% ipython --no-banner

In [1]: import numpy as np

In [2]: np.set_printoptions(precision=2, suppress=True, linewidth=140)

In [3]: m1 = 5 * np.eye(4) + np.ones((4, 4))

In [4]: m1
Out[4]: 
array([[6., 1., 1., 1.],
       [1., 6., 1., 1.],
       [1., 1., 6., 1.],
       [1., 1., 1., 6.]])

In [5]: vals, evecs = np.linalg.eigh(m1)

In [6]: np.round(evecs.T @ evecs, 2) + 0
Out[6]: 
array([[1., 0., 0., 0.],
       [0., 1., 0., 0.],
       [0., 0., 1., 0.],
       [0., 0., 0., 1.]])

In [7]: evecs @ np.diag(vals) @ evecs.T
Out[7]: 
array([[6., 1., 1., 1.],
       [1., 6., 1., 1.],
       [1., 1., 6., 1.],
       [1., 1., 1., 6.]])

In [8]: vals
Out[8]: array([5., 5., 5., 9.])

In [9]: np.linalg.eigvalsh(m1 + 2 * np.eye(4))
Out[9]: array([ 7.,  7.,  7., 11.])

In [10]: m1 @ np.ones(4)
Out[10]: array([9., 9., 9., 9.])

In [11]: np.fft.fft(m1[0])
Out[11]: array([9.+0.j, 5.+0.j, 5.+0.j, 5.+0.j])

In [12]: mat = np.load("out1.npy")

In [13]: mat
Out[13]: 
array([[2., 1., 0., 0.],
       [0., 2., 1., 0.],
       [0., 0., 2., 1.],
       [0., 0., 0., 2.]])

In [14]: def softmax(z):
    ...:     e = np.exp(z - z.max(axis=-1, keepdims=True))
    ...:     return e / e.sum(axis=-1, keepdims=True)
    ...: 

In [15]: softmax(mat[2] + -1)
Out[15]: array([0.08, 0.08, 0.61, 0.22])

In [16]: S = mat @ mat.T / np.sqrt(4)

In [17]: softmax(S + np.triu(np.full(S.shape, -np.inf), 1))
Out[17]: 
array([[1.  , 0.  , 0.  , 0.  ],
       [0.18, 0.82, 0.  , 0.  ],
       [0.06, 0.17, 0.77, 0.  ],
       [0.08, 0.08, 0.22, 0.61]])

In [18]: softmax(S).round(6).argmax(axis=1)
Out[18]: array([0, 1, 2, 3])

In [19]: (mat + mat.T) / 2
Out[19]: 
array([[2. , 0.5, 0. , 0. ],
       [0.5, 2. , 0.5, 0. ],
       [0. , 0.5, 2. , 0.5],
       [0. , 0. , 0.5, 2. ]])

In [20]: np.linalg.matrix_power(mat, 4)
Out[20]: 
array([[16., 32., 24.,  8.],
       [ 0., 16., 32., 24.],
       [ 0.,  0., 16., 32.],
       [ 0.,  0.,  0., 16.]])

In [21]: round(np.linalg.det(mat), 2)
Out[21]: np.float64(16.0)

In [22]: round(float(np.abs(np.linalg.eigvals(mat)).max()), 2)
Out[22]: 2.0

In [23]: vec = np.array([-3, -3, -3, -3])

In [24]: y = mat @ vec

In [25]: y
Out[25]: array([-9., -9., -9., -6.])

In [26]: np.linalg.solve(mat, y)
Out[26]: array([-3., -3., -3., -3.])

In [27]: np.linalg.solve(mat, mat[:, 1])
Out[27]: array([0., 1., 0., 0.])

In [28]: mat.ravel(order="F")
Out[28]: array([2., 0., 0., 0., 1., 2., 0., 0., 0., 1., 2., 0., 0., 0., 1., 2.])

In [29]: mat.reshape(2, -1)
Out[29]: 
array([[2., 1., 0., 0., 0., 2., 1., 0.],
       [0., 0., 2., 1., 0., 0., 0., 2.]])

In [30]: mat.reshape(-1, 2)
Out[30]: 
array([[2., 1.],
       [0., 0.],
       [0., 2.],
       [1., 0.],
       [0., 0.],
       [2., 1.],
       [0., 0.],
       [0., 2.]])

In [31]: blk = mat.reshape(4, 2, -1)

In [32]: blk.shape
Out[32]: (4, 2, 2)

In [33]: A = np.array([[0, 0, 3, 4], [2, 2, 5, 6], [0, 0, 3, 4]])

In [34]: A
Out[34]: 
array([[0, 0, 3, 4],
       [2, 2, 5, 6],
       [0, 0, 3, 4]])

In [35]: # rank 2

In [36]: round(float(np.linalg.norm(A, 2) / np.linalg.norm(A)), 2)
Out[36]: 0.99

In [37]: np.argsort(-np.linalg.norm(A, axis=0).round(6), kind="stable")[:3]
Out[37]: array([3, 2, 0])

In [38]: np.prod(np.diag(mat)), np.round(np.linalg.det(mat), 2)
Out[38]: (np.float64(16.0), np.float64(16.0))

In [39]: np.linalg.matrix_rank(mat - mat[0, 0] * np.eye(4))
Out[39]: np.int64(3)

In [40]: mat @ mat
Out[40]: 
array([[4., 4., 1., 0.],
       [0., 4., 4., 1.],
       [0., 0., 4., 4.],
       [0., 0., 0., 4.]])

In [41]: np.sort(np.linalg.eigvals(mat))
Out[41]: array([2., 2., 2., 2.])

In [42]: [int(np.linalg.matrix_rank(np.linalg.matrix_power(mat, p))) for p in range(1, 5)]
Out[42]: [4, 4, 4, 4]

In [43]: left, sv, Vh = np.linalg.svd(A)

In [44]: evecs = Vh[:(sv > 1e-8).sum()]

In [45]: rng = np.random.default_rng(5945)

In [46]: vec = A[1] + 4 * A[2] + rng.integers(2) * np.eye(4)[2]

In [47]: vec
Out[47]: array([ 2.,  2., 17., 22.])

In [48]: evecs.T @ evecs
Out[48]: 
array([[ 0.49,  0.49,  0.08, -0.06],
       [ 0.49,  0.49,  0.08, -0.06],
       [ 0.08,  0.08,  0.37,  0.47],
       [-0.06, -0.06,  0.47,  0.65]])

In [49]: round(np.linalg.norm(vec - evecs.T @ evecs @ vec), 2)
Out[49]: np.float64(0.0)

In [50]: np.allclose(evecs.T @ evecs @ vec, vec)
Out[50]: True

In [51]: basis = np.sign(np.array([[5, 4, 3], [1, 4, 2], [3, 1, 0]]))

In [52]: M2 = (np.tril(basis, -1) + np.eye(3)) @ (np.triu(basis, 1) + np.eye(3))

In [53]: vals = np.array([1, 2, 0])

In [54]: W0 = np.rint(M2 * vals @ np.linalg.inv(M2)) + 0

In [55]: W0
Out[55]: 
array([[ 0.,  3., -2.],
       [-2.,  7., -4.],
       [-2.,  7., -4.]])

In [56]: M2 = W0 + rng.integers(-2, 3, (3, 2)) @ rng.integers(-2, 3, (2, 3))

In [57]: M2
Out[57]: 
array([[ -8.,   3.,   0.],
       [-10.,   7.,  -2.],
       [  2.,   9.,  -8.]])

In [58]: np.round(np.linalg.svd(M2 - W0, compute_uv=False), 2) + 0
Out[58]: array([12.71,  3.24,  0.  ])

In [59]: np.abs(M2 - W0).sum(axis=1)
Out[59]: array([10., 10., 10.])

In [60]: np.linalg.matrix_rank(M2 - W0, tol=1e-8)
Out[60]: np.int64(2)

In [61]: hat = np.triu(np.array([[-4, -7, -4], [0, -7, 7], [-6, -9, 3]]), 1) + np.eye(3)

In [62]: M2 = hat @ W0 @ np.linalg.inv(hat)

In [63]: np.trace(M2), np.trace(W0)
Out[63]: (np.float64(3.0), np.float64(3.0))

In [64]: hat @ W0 - W0 @ hat
Out[64]: 
array([[ 22., -77.,  23.],
       [-14.,  35., -85.],
       [  0., -14., -57.]])

In [65]: M2
Out[65]: 
array([[  22.,   80., -430.],
       [ -16.,  -56.,  296.],
       [  -2.,   -7.,   37.]])

In [66]: K = rng.normal(size=(18, 3)) + 3 * np.array([2, -2, -1])

In [67]: K
Out[67]: 
array([[ 6.24, -5.97, -3.12],
       [ 5.75, -6.39, -3.71],
       [ 5.94, -5.42, -1.57],
       [ 5.8 , -5.55, -2.41],
       [ 6.36, -5.3 , -1.51],
       [ 7.17, -5.15, -2.73],
       [ 6.14, -5.01, -3.14],
       [ 4.86, -5.78, -3.61],
       [ 8.88, -6.3 , -2.57],
       [ 4.84, -6.5 , -1.98],
       [ 5.71, -5.94, -4.15],
       [ 6.36, -6.06, -4.63],
       [ 7.16, -5.38, -1.53],
       [ 4.89, -5.58, -2.92],
       [ 5.53, -6.4 , -3.03],
       [ 7.7 , -6.41, -1.62],
       [ 6.45, -6.22, -3.01],
       [ 4.52, -4.05, -4.16]])

In [68]: basis = K[[10, 13]].astype(float)

In [69]: for _ in range(5):
    ...:     z = np.linalg.norm(K[:, None] - basis, axis=-1).argmin(axis=1)
    ...:     basis = np.array([K[z == j].mean(axis=0) for j in range(2)])
    ...: 

In [70]: z
Out[70]: array([0, 1, 1, 1, 0, 0, 1, 1, 0, 1, 1, 0, 0, 1, 1, 0, 0, 1])

In [71]: basis
Out[71]: 
array([[ 7.04, -5.85, -2.59],
       [ 5.4 , -5.66, -3.07]])

In [72]: np.abs(basis[1] - basis[0]).argmax()
Out[72]: np.int64(0)

In [73]: M2 = basis / np.sqrt((basis ** 2).mean(axis=1, keepdims=True))

In [74]: M2[1]
Out[74]: array([ 1.11, -1.17, -0.63])

In [75]: np.linalg.norm(M2, axis=1)
Out[75]: array([1.73, 1.73])

In [76]: np.linalg.matrix_rank(M2) == np.linalg.matrix_rank(basis)
Out[76]: np.True_

In [77]: Ac = K - K.mean(axis=0)

In [78]: evecs = np.linalg.svd(Ac)[2][:1]

In [79]: M2 = Ac - Ac @ evecs.T @ evecs

In [80]: np.diag(evecs.T @ evecs)
Out[80]: array([0.66, 0.02, 0.31])

In [81]: np.cov(Ac @ evecs.T, rowvar=False)
Out[81]: array(1.51)

In [82]: np.round(np.linalg.norm(M2) / np.linalg.norm(Ac), 2)
Out[82]: np.float64(0.64)

In [83]: np.linalg.norm(M2, axis=1).round(6).argmax()
Out[83]: np.int64(9)

In [84]: u = np.array([4, 8, 1])

In [85]: np.polyval(u, K[6])
Out[85]: array([201.11,  61.18,  15.36])

In [86]: M = np.load("mat.npy")

In [87]: M
Out[87]: 
array([[-10.75,   9.58,   0.61],
       [ -9.22,   9.38,  -0.13],
       [-12.68,   7.17,  -1.09],
       [-10.41,   9.54,   0.47],
       [-10.2 ,  10.  ,   0.47],
       [ -7.53,   8.86,  -0.74],
       [ -8.1 ,  11.81,  -1.15],
       [-11.83,   9.82,  -0.42],
       [ -9.77,  10.57,   0.31],
       [-11.49,   9.82,   0.93],
       [ -9.24,  10.05,  -0.49],
       [-10.52,  12.47,  -0.16],
       [-11.87,  10.35,  -1.13],
       [ -8.87,  10.95,   0.04],
       [ -9.75,   9.05,   1.58],
       [-10.74,   9.62,   0.46],
       [ -9.96,   7.26,  -0.05],
       [-10.18,   8.41,   0.18],
       [ -9.16,  10.12,   0.36],
       [-10.57,   8.59,   0.8 ],
       [ -8.54,  10.46,   0.13],
       [ -9.83,   9.29,   0.75],
       [-10.22,  10.93,   0.87]])

In [88]: z = M[:, 1] > np.median(M[:, 1])

In [89]: u = M[z].mean(axis=0) - M[~z].mean(axis=0)

In [90]: z.astype(int)
Out[90]: array([0, 0, 0, 0, 1, 0, 1, 0, 1, 0, 1, 1, 1, 1, 0, 0, 0, 0, 1, 0, 1, 0, 1])

In [91]: ((M - M.mean(axis=0)) @ u > 0).astype(int)
Out[91]: array([0, 1, 0, 0, 1, 1, 1, 0, 1, 0, 1, 1, 1, 1, 0, 0, 0, 0, 1, 0, 1, 0, 1])

In [92]: hat = M @ np.linalg.solve(M.T @ M, M.T)

In [93]: np.allclose(hat @ hat, hat)
Out[93]: True

In [94]: hat @ M[:, 0]
Out[94]: 
array([-10.75,  -9.22, -12.68, -10.41, -10.2 ,  -7.53,  -8.1 , -11.83,  -9.77, -11.49,  -9.24, -10.52, -11.87,  -8.87,  -9.75, -10.74,
        -9.96, -10.18,  -9.16, -10.57,  -8.54,  -9.83, -10.22])

In [95]: np.diag(hat)
Out[95]: 
array([0.07, 0.05, 0.51, 0.06, 0.06, 0.12, 0.36, 0.11, 0.06, 0.13, 0.09, 0.13, 0.22, 0.11, 0.23, 0.06, 0.1 , 0.06, 0.07, 0.11, 0.1 , 0.08,
       0.12])

In [96]: np.round(np.linalg.eigvalsh(hat), 2) + 0
Out[96]: array([0., 0., 0., 0., 0., 0., 0., 0., 0., 0., 0., 0., 0., 0., 0., 0., 0., 0., 0., 0., 1., 1., 1.])

In [97]: data = np.loadtxt("run8.csv", delimiter=",")

In [98]: data
Out[98]: 
array([[-0.34,  0.86,  0.38],
       [-0.07, -0.43,  0.9 ],
       [ 0.94,  0.28,  0.2 ]])

In [99]: M2 = data / np.sqrt((data ** 2).mean(axis=1, keepdims=True))

In [100]: np.linalg.matrix_rank(M2) == np.linalg.matrix_rank(data)
Out[100]: np.True_

In [101]: M2[2]
Out[101]: array([1.63, 0.48, 0.35])

In [102]: np.linalg.matrix_rank(data - data.mean(axis=1, keepdims=True))
Out[102]: np.int64(2)

In [103]: F = np.loadtxt("data.csv", delimiter=",")

In [104]: F
Out[104]: 
array([[-0.05,  0.02,  4.99],
       [ 0.06,  0.07,  4.96],
       [ 0.04,  0.05,  4.89],
       [ 0.08,  0.07,  5.04],
       [-0.05,  0.04,  5.01],
       [ 0.04, -0.05,  5.06],
       [-0.05,  0.07,  5.02],
       [-0.03,  0.05,  4.99],
       [ 0.04, -0.06,  5.03],
       [ 6.03,  1.95,  8.  ],
       [ 5.93,  1.97,  8.  ],
       [ 6.03,  1.91,  8.  ],
       [ 6.04,  1.94,  8.12],
       [ 5.99,  1.98,  8.  ],
       [ 6.01,  1.99,  8.  ],
       [ 6.01,  1.97,  7.98],
       [ 6.  ,  2.1 ,  7.97],
       [ 6.03,  2.03,  7.92]])

In [105]: M2 = np.c_[M[:, :1] @ np.array([[1]]), np.array([5, 2, -1, -4, 3, 5, 3, 3, 1, 1, -1, 1, -2, 1, -2, -1, 5, -3, -3, -3, 3, 0, -1])]

In [106]: M2
Out[106]: 
array([[-10.75,   5.  ],
       [ -9.22,   2.  ],
       [-12.68,  -1.  ],
       [-10.41,  -4.  ],
       [-10.2 ,   3.  ],
       [ -7.53,   5.  ],
       [ -8.1 ,   3.  ],
       [-11.83,   3.  ],
       [ -9.77,   1.  ],
       [-11.49,   1.  ],
       [ -9.24,  -1.  ],
       [-10.52,   1.  ],
       [-11.87,  -2.  ],
       [ -8.87,   1.  ],
       [ -9.75,  -2.  ],
       [-10.74,  -1.  ],
       [ -9.96,   5.  ],
       [-10.18,  -3.  ],
       [ -9.16,  -3.  ],
       [-10.57,  -3.  ],
       [ -8.54,   3.  ],
       [ -9.83,   0.  ],
       [-10.22,  -1.  ]])

In [107]: np.linalg.matrix_rank(np.c_[M, M2])
Out[107]: np.int64(4)

In [108]: np.round(np.linalg.lstsq(M, M2[:, 0])[0], 2) + 0
Out[108]: array([1., 0., 0.])

In [109]: np.linalg.matrix_rank(M2)
Out[109]: np.int64(2)

In [110]: vec = np.array([2, 3])

In [111]: y = M2 @ vec

In [112]: np.linalg.solve(M2.T @ M2, M2.T @ y)
Out[112]: array([2., 3.])

In [113]: np.linalg.lstsq(M2, y)[0]
Out[113]: array([2., 3.])

In [114]: y = y + 0.05 * rng.normal(size=23)

In [115]: y
Out[115]: 
array([ -6.51, -12.44, -28.29, -32.76, -11.3 ,  -0.06,  -7.19, -14.7 , -16.47, -19.97, -21.46, -17.96, -29.75, -14.72, -25.5 , -24.47,
        -4.89, -29.3 , -27.34, -30.1 ,  -8.09, -19.67, -23.44])

In [116]: coef, *_ = np.linalg.lstsq(M2, y)

In [117]: round(np.linalg.norm(y - M2 @ coef), 2)
Out[117]: np.float64(0.17)

In [118]: [round(float(np.linalg.norm(np.linalg.solve(M2.T @ M2 + lam * np.eye(2), M2.T @ y))), 2) for lam in (0, 1, 10, 100)]
Out[118]: [3.6, 3.59, 3.45, 2.64]

In [119]: coef.round()
Out[119]: array([2., 3.])

In [120]: np.round(M2.T @ (y - M2 @ coef), 2) + 0
Out[120]: array([0., 0.])

In [121]: hat = F @ np.linalg.solve(F.T @ F, F.T)

In [122]: hat @ F[:, 2]
Out[122]: array([4.99, 4.96, 4.89, 5.04, 5.01, 5.06, 5.02, 4.99, 5.03, 8.  , 8.  , 8.  , 8.12, 8.  , 8.  , 7.98, 7.97, 7.92])

In [123]: np.allclose(hat @ hat, hat)
Out[123]: True

In [124]: np.diag(hat)
Out[124]: array([0.12, 0.12, 0.11, 0.11, 0.13, 0.27, 0.19, 0.13, 0.3 , 0.14, 0.11, 0.23, 0.17, 0.11, 0.11, 0.11, 0.39, 0.14])
